% ipython --no-banner

In [1]: import numpy as np

In [2]: np.set_printoptions(precision=1, suppress=True, linewidth=160, legacy="1.25")

In [3]: sigma = 10 * 0.7 ** np.arange(11)

In [4]: rng = np.random.default_rng(206)

In [5]: W0 = rng.normal(size=(39, 11)) * rng.permutation(sigma)

In [6]: print(W0.round(1) + 0)
[[  6.9  -0.3   2.3   0.6  -0.2  -0.3  -8.1  -0.7  -0.1   6.   -0.2]
 [ -9.1  -1.3   1.    0.9   2.   -0.3   6.6   0.2  -1.5   6.5   0. ]
 [ -2.8   2.1  -1.2   0.6   0.5   0.2  -7.   -0.3   4.2  -2.8  -0.3]
 [  8.8   2.4  -0.8  -1.3  -1.1  -1.7 -11.    0.1  -1.1  -2.3   0. ]
 [  0.7   3.2  -0.3   0.6   0.7  -0.5  -0.2   0.   -0.7   6.9   0.1]
 [ -8.1  -3.1  -2.1   1.    0.4   0.4  14.3   0.4  -2.    4.6   0.1]
 [ -8.7  -2.9   2.2   0.9  -0.3   0.3   7.3  -0.2  -0.1  -9.3  -0.1]
 [ -9.3   1.7  -0.5   1.3  -0.7  -0.4  -1.2   0.3   2.    1.4  -0.2]
 [  7.9   4.8   0.3  -2.2   1.4   0.4   5.9  -0.3  -0.9   2.2  -0.3]
 [  2.1   0.9   2.6   0.9   0.1   0.3   9.1   0.2  -5.5  -1.2  -0.1]
 [  5.4   0.4  -0.5   1.1   0.3  -0.2  -1.3   0.1  -3.3  -2.8  -0.4]
 [-13.9  -3.6   0.6   0.9   0.8   0.3  -3.2  -0.6   3.   -3.8   0. ]
 [-18.6   2.7  -4.9  -2.9  -0.8   0.5  -4.    0.   -2.2   7.5   0.3]
 [  9.6  -2.4   1.4   0.    0.4  -0.2 -10.9  -0.4   0.   -3.8   0. ]
 [  6.1  -1.8  -0.5  -0.8   0.4   1.1   0.2  -0.8   0.2  -4.3  -0.2]
 [-15.6   1.3  -3.4  -2.1   0.4  -0.3   1.4  -0.2  -3.7  -2.4  -0.1]
 [ -2.6  -0.2  -1.2  -0.6   0.2   0.5  12.9  -0.5  -2.   -0.5   0.1]
 [ 12.2   5.6   0.1  -0.2  -0.3  -0.5   5.1   0.3   1.2  10.    0.3]
 [-14.3   0.5   0.6   0.1   0.9   0.2  -6.3  -0.2  -1.5   0.8  -0.3]
 [ -8.8   9.9  -0.3  -1.7   0.5   0.1   4.4  -0.5  -3.6   8.   -0.2]
 [-31.1  -2.6   1.8   1.4  -0.6  -0.7   3.2  -0.6  -1.7   1.7   0. ]
 [ -9.9   0.6   1.1  -1.3  -0.7   0.6 -12.1  -0.3   1.5  -1.9   0.1]
 [ -1.6  -3.    2.5   1.1   0.2  -1.   -7.7   0.6   0.9   0.1   0. ]
 [  7.4   2.    0.    2.1   0.5   0.9 -15.2  -0.1   5.6  -2.    0. ]
 [ -5.8  -0.4  -0.5  -2.    0.6   1.1  14.2   0.2   0.7   5.9   0. ]
 [ 19.5  -4.4   0.8   0.5   0.7  -0.7  -5.5   0.3  -3.   10.3   0.5]
 [  9.   -5.4   1.9   0.2   0.   -0.2   1.3   0.7  -0.7  14.    0. ]
 [-12.8   7.2  -2.5  -2.1  -0.9   0.2  -2.3   0.   -0.2  -5.8   0.4]
 [  4.8   3.3   1.2   1.1   1.8   0.3   4.5   0.8   0.6   1.   -0.1]
 [ -1.2  -1.    0.9   0.7  -0.1  -1.   -5.3   0.2   4.2  -0.4   0.2]
 [  8.3   0.1   0.6  -0.1   1.   -0.2 -10.9   0.2   0.5  -2.2  -0.3]
 [  4.3  -2.7   1.8   0.6  -0.3   0.2  -4.7  -0.3   3.5   9.    0. ]
 [-14.4  -2.3   0.5  -0.8   0.5   0.   -0.5   1.2  -4.    4.7  -0.1]
 [ 28.1   0.8   0.3  -1.5   1.2  -0.5  -6.1   0.    1.8   0.1   0.2]
 [ 12.3   3.9   3.9  -0.1   0.3   0.4  -8.3  -0.1  -1.1   4.    0.4]
 [ -7.8   3.4   0.1  -0.2  -0.3   0.4   8.2  -0.2   0.4   2.5   0.3]
 [ -9.6   2.9  -1.4  -0.6   1.1  -0.1  -9.3   0.5   0.9  -2.2   0.1]
 [ 19.1   2.5  -3.7  -1.2  -0.3   0.1 -11.6   0.1   1.2  -3.   -0.3]
 [ -8.2   1.5  -1.9  -0.2   0.2  -0.9   1.7   0.1   0.9   0.9   0.2]]

In [7]: G = np.cov(W0, rowvar=False)

In [8]: print(round(np.corrcoef(W0[:, 6], W0[:, 1])[0, 1], 1))
-0.0

In [9]: print(G.round(1) + 0)
[[144.    0.4   4.7   0.5   1.7  -0.9 -28.3   0.5   5.4   6.8   0. ]
 [  0.4  10.5  -2.   -1.7  -0.1   0.2  -0.2  -0.1  -0.3  -0.7   0. ]
 [  4.7  -2.    3.3   1.2   0.2  -0.1  -0.7   0.    0.2   1.3   0. ]
 [  0.5  -1.7   1.2   1.5   0.1  -0.1  -0.3   0.1   0.7  -0.1   0. ]
 [  1.7  -0.1   0.2   0.1   0.5   0.1   0.8   0.1  -0.1   0.3   0. ]
 [ -0.9   0.2  -0.1  -0.1   0.1   0.3   1.2  -0.1   0.1  -0.3   0. ]
 [-28.3  -0.2  -0.7  -0.3   0.8   1.2  59.5   0.1  -7.8   9.5   0.1]
 [  0.5  -0.1   0.    0.1   0.1  -0.1   0.1   0.2  -0.1   0.5   0. ]
 [  5.4  -0.3   0.2   0.7  -0.1   0.1  -7.8  -0.1   5.8  -2.5   0. ]
 [  6.8  -0.7   1.3  -0.1   0.3  -0.3   9.5   0.5  -2.5  25.8   0.3]
 [  0.    0.    0.    0.    0.    0.    0.1   0.    0.    0.3   0. ]]

In [10]: print(np.round(np.linalg.eigvalsh(G)[::-1], 1) + 0)
[153.3  55.9  21.6  11.4   4.7   2.9   0.8   0.5   0.3   0.1   0. ]

In [11]: print(np.round(np.median(W0, axis=0), 1) + 0)
[-1.6  0.6  0.3  0.   0.3  0.1 -1.3  0.  -0.1  0.8  0. ]

In [12]: print(np.round(np.corrcoef(W0.T), 1) + 0)
[[ 1.   0.   0.2  0.   0.2 -0.1 -0.3  0.1  0.2  0.1  0. ]
 [ 0.   1.  -0.3 -0.4 -0.1  0.1  0.  -0.1  0.   0.   0.1]
 [ 0.2 -0.3  1.   0.5  0.2 -0.1 -0.1  0.   0.   0.1  0. ]
 [ 0.  -0.4  0.5  1.   0.1 -0.2  0.   0.1  0.3  0.  -0.1]
 [ 0.2 -0.1  0.2  0.1  1.   0.1  0.1  0.2  0.   0.1 -0.2]
 [-0.1  0.1 -0.1 -0.2  0.1  1.   0.3 -0.2  0.1 -0.1 -0.1]
 [-0.3  0.  -0.1  0.   0.1  0.3  1.   0.  -0.4  0.2  0. ]
 [ 0.1 -0.1  0.   0.1  0.2 -0.2  0.   1.  -0.1  0.2  0.1]
 [ 0.2  0.   0.   0.3  0.   0.1 -0.4 -0.1  1.  -0.2  0.1]
 [ 0.1  0.   0.1  0.   0.1 -0.1  0.2  0.2 -0.2  1.   0.3]
 [ 0.   0.1  0.  -0.1 -0.2 -0.1  0.   0.1  0.1  0.3  1. ]]

In [13]: print(np.argwhere(np.triu(np.abs(np.corrcoef(W0.T)) > 0.8, 1)))
[]

In [14]: print(np.argsort(-W0.std(axis=0).round(6), kind="stable"))
[ 0  6  9  1  8  2  3  4  5  7 10]

In [15]: print(G.shape)
(11, 11)

In [16]: print(np.round(np.polyfit(W0[:, 6], W0[:, 1], 1), 1) + 0)
[0.  0.7]
